% ipython --no-banner

In [1]: import numpy as np

In [2]: import numpy.linalg as la

In [3]: np.set_printoptions(suppress=True, linewidth=120)

In [4]: tidy = lambda a: np.round(a, 3) + 0

In [5]: M = np.load("data.npy")

In [6]: M
Out[6]: 
array([[  0,  -3,  -3,   3,  -3,   1,   1],
       [  0,  -2,  -4,   4,  -5,   4,  -1],
       [ -3,   0,  -2,   6,  -4,   3,  -4],
       [ -1,  -1,  -5,   9,  -1,   2,  -2],
       [ -2,   1,  -6,  12,  -1,   5,  -1],
       [  0,   4,  -8,   9,  -3,   5,   2],
       [ -1,   4, -11,   7,  -6,   6,   5],
       [ -3,   1, -10,   9,  -5,   9,   3],
       [ -6,  -1, -10,  11,  -7,  11,   1],
       [ -8,  -4,  -9,   8,  -8,   8,   3],
       [ -9,  -4, -12,   7, -11,   8,   1],
       [ -8,  -2,  -9,  10,  -9,   9,   2],
       [ -7,   1, -12,   8,  -9,   6,   0],
       [ -5,   4,  -9,   9,  -6,   4,   0],
       [ -4,   1,  -8,   6,  -6,   7,   2],
       [ -4,   0,  -5,   4,  -6,   7,   2],
       [ -3,   3,  -2,   2,  -6,   8,   0],
       [ -3,   0,  -3,   0,  -8,  10,   3],
       [ -5,   1,   0,   3,  -5,   9,   6],
       [ -5,   4,  -3,   1,  -4,   8,   6],
       [ -7,   1,  -4,   4,  -2,   5,   3],
       [ -8,   0,  -1,   2,  -5,   6,   2],
       [ -5,   1,  -4,   3,  -5,   9,   0],
       [ -8,  -1,  -7,   1,  -5,  10,   2],
       [-10,   1,  -4,   3,  -5,  10,  -1]])

In [7]: Ac = (M - M.mean(axis=0)) / M.std(axis=0)

In [8]: tidy(Ac.std(axis=0))
Out[8]: array([1., 1., 1., 1., 1., 1., 1.])

In [9]: beta = la.lstsq(np.delete(Ac, 6, axis=1), Ac[:, 6])[0]

In [10]: tidy(1 - np.var(Ac[:, 6] - np.delete(Ac, 6, axis=1) @ beta))
Out[10]: np.float64(0.303)

In [11]: out = np.c_[M[:, :6] @ np.array([[1, 2, 2, 0, 2, 0],
    ...:     [2, 2, 2, 0, 0, 0],
    ...:     [0, 0, 1, 2, 0, 1],
    ...:     [0, 0, 0, 1, 0, 2],
    ...:     [0, 1, 1, 1, 2, 1],
    ...:     [2, 1, 2, 1, 1, 2]]), np.array([1, -2, -2, 1, 1, -2, 2, 1, -1, -1, 0, 2, 1, -2, 2, -2, -2, 1, -1, 1, -2, 1, -2, 0, 2])]

In [12]: out
Out[12]: 
array([[ -4,  -8, -10,  -5,  -5,   2,   1],
       [  4,  -5,  -5,  -5,  -6,   7,  -2],
       [  3,  -7,  -6,   1, -11,  12,  -2],
       [  1,  -3,  -6,   0,  -2,  16,   1],
       [ 10,   2,   1,   4,  -1,  27,   1],
       [ 18,  10,   7,  -5,  -1,  17,  -2],
       [ 19,   6,   1, -15,  -8,   9,   2],
       [ 17,   0,  -1,  -7,  -7,  21,   1],
       [ 14, -10,  -9,  -5, -15,  27,  -1],
       [  0, -24, -25, -10, -24,  15,  -1],
       [ -1, -29, -33, -20, -32,   7,   0],
       [  6, -20, -20,  -8, -25,  20,   2],
       [  7, -15, -21, -19, -26,   7,   1],
       [ 11,  -4,  -9, -11, -18,  11,  -2],
       [ 12,  -5,  -6,  -9, -13,  12,   2],
       [ 10,  -7,  -5,  -5, -13,  11,  -2],
       [ 19,   2,   8,   0, -10,  12,  -2],
       [ 17,  -4,   3,  -4, -12,   9,   1],
       [ 15,  -4,   5,   7, -11,  19,  -1],
       [ 19,   2,   7,  -1, -10,  11,   1],
       [  5,  -9,  -8,  -1, -13,  12,  -2],
       [  4, -15, -10,   1, -20,  10,   1],
       [ 15,  -4,   1,  -1, -11,  15,  -2],
       [ 10, -13, -10,  -8, -16,  10,   0],
       [ 12, -13,  -7,   0, -20,  17,   2]])

In [13]: tidy(la.norm(out - M @ la.lstsq(M, out)[0], axis=0))
Out[13]: array([0.   , 0.   , 0.   , 0.   , 0.   , 0.   , 7.231])

In [14]: tidy(la.lstsq(M, out[:, 0])[0])
Out[14]: array([1., 2., 0., 0., 0., 2., 0.])

In [15]: tidy(la.norm(la.qr(M)[0].T @ out, axis=0) ** 2 / ((out ** 2).sum(axis=0) + 1e-12))
Out[15]: array([1.   , 1.   , 1.   , 1.   , 1.   , 1.   , 0.114])

In [16]: hat = M @ la.solve(M.T @ M, M.T)

In [17]: tidy(hat @ M[:, 1])
Out[17]: 
array([-3., -2.,  0., -1.,  1.,  4.,  4.,  1., -1., -4., -4., -2.,  1.,  4.,  1.,  0.,  3.,  0.,  1.,  4.,  1.,  0.,
        1., -1.,  1.])

In [18]: np.allclose(hat @ hat, hat)
Out[18]: True

In [19]: la.matrix_rank(np.eye(25) - hat)
Out[19]: np.int64(18)

In [20]: r0 = np.array([2, 0, 0, 2, 3, 0, 3, 0]) + 0.5

In [21]: feats = np.eye(8) - 2 * np.outer(r0, r0) / (r0 @ r0)

In [22]: tidy(feats)
Out[22]: 
array([[ 0.671, -0.066, -0.066, -0.329, -0.461, -0.066, -0.461, -0.066],
       [-0.066,  0.987, -0.013, -0.066, -0.092, -0.013, -0.092, -0.013],
       [-0.066, -0.013,  0.987, -0.066, -0.092, -0.013, -0.092, -0.013],
       [-0.329, -0.066, -0.066,  0.671, -0.461, -0.066, -0.461, -0.066],
       [-0.461, -0.092, -0.092, -0.461,  0.355, -0.092, -0.645, -0.092],
       [-0.066, -0.013, -0.013, -0.066, -0.092,  0.987, -0.092, -0.013],
       [-0.461, -0.092, -0.092, -0.461, -0.645, -0.092,  0.355, -0.092],
       [-0.066, -0.013, -0.013, -0.066, -0.092, -0.013, -0.092,  0.987]])

In [23]: out = la.inv(feats)

In [24]: tidy(out)
Out[24]: 
array([[ 0.671, -0.066, -0.066, -0.329, -0.461, -0.066, -0.461, -0.066],
       [-0.066,  0.987, -0.013, -0.066, -0.092, -0.013, -0.092, -0.013],
       [-0.066, -0.013,  0.987, -0.066, -0.092, -0.013, -0.092, -0.013],
       [-0.329, -0.066, -0.066,  0.671, -0.461, -0.066, -0.461, -0.066],
       [-0.461, -0.092, -0.092, -0.461,  0.355, -0.092, -0.645, -0.092],
       [-0.066, -0.013, -0.013, -0.066, -0.092,  0.987, -0.092, -0.013],
       [-0.461, -0.092, -0.092, -0.461, -0.645, -0.092,  0.355, -0.092],
       [-0.066, -0.013, -0.013, -0.066, -0.092, -0.013, -0.092,  0.987]])

In [25]: tidy(la.det(feats) * out)
Out[25]: 
array([[-0.671,  0.066,  0.066,  0.329,  0.461,  0.066,  0.461,  0.066],
       [ 0.066, -0.987,  0.013,  0.066,  0.092,  0.013,  0.092,  0.013],
       [ 0.066,  0.013, -0.987,  0.066,  0.092,  0.013,  0.092,  0.013],
       [ 0.329,  0.066,  0.066, -0.671,  0.461,  0.066,  0.461,  0.066],
       [ 0.461,  0.092,  0.092,  0.461, -0.355,  0.092,  0.645,  0.092],
       [ 0.066,  0.013,  0.013,  0.066,  0.092, -0.987,  0.092,  0.013],
       [ 0.461,  0.092,  0.092,  0.461,  0.645,  0.092, -0.355,  0.092],
       [ 0.066,  0.013,  0.013,  0.066,  0.092,  0.013,  0.092, -0.987]])

In [26]: (np.abs(out) > 1e-9).astype(int)
Out[26]: 
array([[1, 1, 1, 1, 1, 1, 1, 1],
       [1, 1, 1, 1, 1, 1, 1, 1],
       [1, 1, 1, 1, 1, 1, 1, 1],
       [1, 1, 1, 1, 1, 1, 1, 1],
       [1, 1, 1, 1, 1, 1, 1, 1],
       [1, 1, 1, 1, 1, 1, 1, 1],
       [1, 1, 1, 1, 1, 1, 1, 1],
       [1, 1, 1, 1, 1, 1, 1, 1]])

In [27]: tidy(la.slogdet(feats)[0])
Out[27]: np.float64(-1.0)

In [28]: tidy(la.det(feats) * la.det(out))
Out[28]: np.float64(1.0)

In [29]: tidy(la.inv(out))
Out[29]: 
array([[ 0.671, -0.066, -0.066, -0.329, -0.461, -0.066, -0.461, -0.066],
       [-0.066,  0.987, -0.013, -0.066, -0.092, -0.013, -0.092, -0.013],
       [-0.066, -0.013,  0.987, -0.066, -0.092, -0.013, -0.092, -0.013],
       [-0.329, -0.066, -0.066,  0.671, -0.461, -0.066, -0.461, -0.066],
       [-0.461, -0.092, -0.092, -0.461,  0.355, -0.092, -0.645, -0.092],
       [-0.066, -0.013, -0.013, -0.066, -0.092,  0.987, -0.092, -0.013],
       [-0.461, -0.092, -0.092, -0.461, -0.645, -0.092,  0.355, -0.092],
       [-0.066, -0.013, -0.013, -0.066, -0.092, -0.013, -0.092,  0.987]])

In [30]: np.allclose(out, feats.T)
Out[30]: True

In [31]: r0 = np.array([5, -3, -3, -5, 5, 1, -4, 2])

In [32]: out = feats + np.outer(r0, np.eye(8)[1])

In [33]: la.matrix_rank(out - feats)
Out[33]: np.int64(1)

In [34]: la.matrix_rank(la.inv(out) - la.inv(feats), tol=1e-8)
Out[34]: np.int64(1)

In [35]: gram = feats.T @ feats

In [36]: (feats @ feats.T).shape
Out[36]: (8, 8)

In [37]: tidy(np.diag(gram))
Out[37]: array([1., 1., 1., 1., 1., 1., 1., 1.])

In [38]: tidy(la.svd(feats, compute_uv=False) ** 2)
Out[38]: array([1., 1., 1., 1., 1., 1., 1., 1.])

In [39]: tidy(gram)
Out[39]: 
array([[1., 0., 0., 0., 0., 0., 0., 0.],
       [0., 1., 0., 0., 0., 0., 0., 0.],
       [0., 0., 1., 0., 0., 0., 0., 0.],
       [0., 0., 0., 1., 0., 0., 0., 0.],
       [0., 0., 0., 0., 1., 0., 0., 0.],
       [0., 0., 0., 0., 0., 1., 0., 0.],
       [0., 0., 0., 0., 0., 0., 1., 0.],
       [0., 0., 0., 0., 0., 0., 0., 1.]])

In [40]: tidy(la.eigvalsh(feats).min())
Out[40]: np.float64(-1.0)

In [41]: [round(float(la.det(feats[:i, :i])), 2) + 0 for i in range(1, 9)]
Out[41]: [0.67, 0.66, 0.64, 0.32, -0.33, -0.34, -0.99, -1.0]

In [42]: np.allclose(feats, feats.T)
Out[42]: True

In [43]: assert feats == feats.T
---------------------------------------------------------------------------
ValueError                                Traceback (most recent call last)
Cell In[43], line 1
----> 1 assert feats == feats.T

ValueError: The truth value of an array with more than one element is ambiguous. Use a.any() or a.all()

In [44]: tidy((feats + feats.T) / 2)
Out[44]: 
array([[ 0.671, -0.066, -0.066, -0.329, -0.461, -0.066, -0.461, -0.066],
       [-0.066,  0.987, -0.013, -0.066, -0.092, -0.013, -0.092, -0.013],
       [-0.066, -0.013,  0.987, -0.066, -0.092, -0.013, -0.092, -0.013],
       [-0.329, -0.066, -0.066,  0.671, -0.461, -0.066, -0.461, -0.066],
       [-0.461, -0.092, -0.092, -0.461,  0.355, -0.092, -0.645, -0.092],
       [-0.066, -0.013, -0.013, -0.066, -0.092,  0.987, -0.092, -0.013],
       [-0.461, -0.092, -0.092, -0.461, -0.645, -0.092,  0.355, -0.092],
       [-0.066, -0.013, -0.013, -0.066, -0.092, -0.013, -0.092,  0.987]])

In [45]: tidy(np.abs(la.eigvals(feats)).max())
Out[45]: np.float64(1.0)

In [46]: feats.inv()
---------------------------------------------------------------------------
AttributeError                            Traceback (most recent call last)
Cell In[46], line 1
----> 1 feats.inv()

AttributeError: 'numpy.ndarray' object has no attribute 'inv'

In [47]: tidy(la.matrix_power(feats, 3))
Out[47]: 
array([[ 0.671, -0.066, -0.066, -0.329, -0.461, -0.066, -0.461, -0.066],
       [-0.066,  0.987, -0.013, -0.066, -0.092, -0.013, -0.092, -0.013],
       [-0.066, -0.013,  0.987, -0.066, -0.092, -0.013, -0.092, -0.013],
       [-0.329, -0.066, -0.066,  0.671, -0.461, -0.066, -0.461, -0.066],
       [-0.461, -0.092, -0.092, -0.461,  0.355, -0.092, -0.645, -0.092],
       [-0.066, -0.013, -0.013, -0.066, -0.092,  0.987, -0.092, -0.013],
       [-0.461, -0.092, -0.092, -0.461, -0.645, -0.092,  0.355, -0.092],
       [-0.066, -0.013, -0.013, -0.066, -0.092, -0.013, -0.092,  0.987]])

In [48]: out = np.array([[0.5], [-0.5], [0.3], [0.8], [-1.2]])

In [49]: cent = np.array([[-2.1, 0.7, 0.5, 0.7, -0.8, 0.8]])

In [50]: F = out @ cent

In [51]: tidy(F)
Out[51]: 
array([[-1.05,  0.35,  0.25,  0.35, -0.4 ,  0.4 ],
       [ 1.05, -0.35, -0.25, -0.35,  0.4 , -0.4 ],
       [-0.63,  0.21,  0.15,  0.21, -0.24,  0.24],
       [-1.68,  0.56,  0.4 ,  0.56, -0.64,  0.64],
       [ 2.52, -0.84, -0.6 , -0.84,  0.96, -0.96]])

In [52]: U, sig, Vt = la.svd(F)

In [53]: np.argmax(sig[:-1] / (sig[1:] + 1e-6)) + 1
Out[53]: np.int64(1)

In [54]: out = U[:, :1] @ np.diag(sig[:1]) @ Vt[:1]

In [55]: tidy(la.norm(F - out) / la.norm(F))
Out[55]: np.float64(0.0)

In [56]: tidy(out)
Out[56]: 
array([[-1.05,  0.35,  0.25,  0.35, -0.4 ,  0.4 ],
       [ 1.05, -0.35, -0.25, -0.35,  0.4 , -0.4 ],
       [-0.63,  0.21,  0.15,  0.21, -0.24,  0.24],
       [-1.68,  0.56,  0.4 ,  0.56, -0.64,  0.64],
       [ 2.52, -0.84, -0.6 , -0.84,  0.96, -0.96]])

In [57]: la.matrix_rank(out)
Out[57]: np.int64(1)

In [58]: tidy(la.norm(F - out, 2)), tidy(sig[1])
Out[58]: (np.float64(0.0), np.float64(0.0))
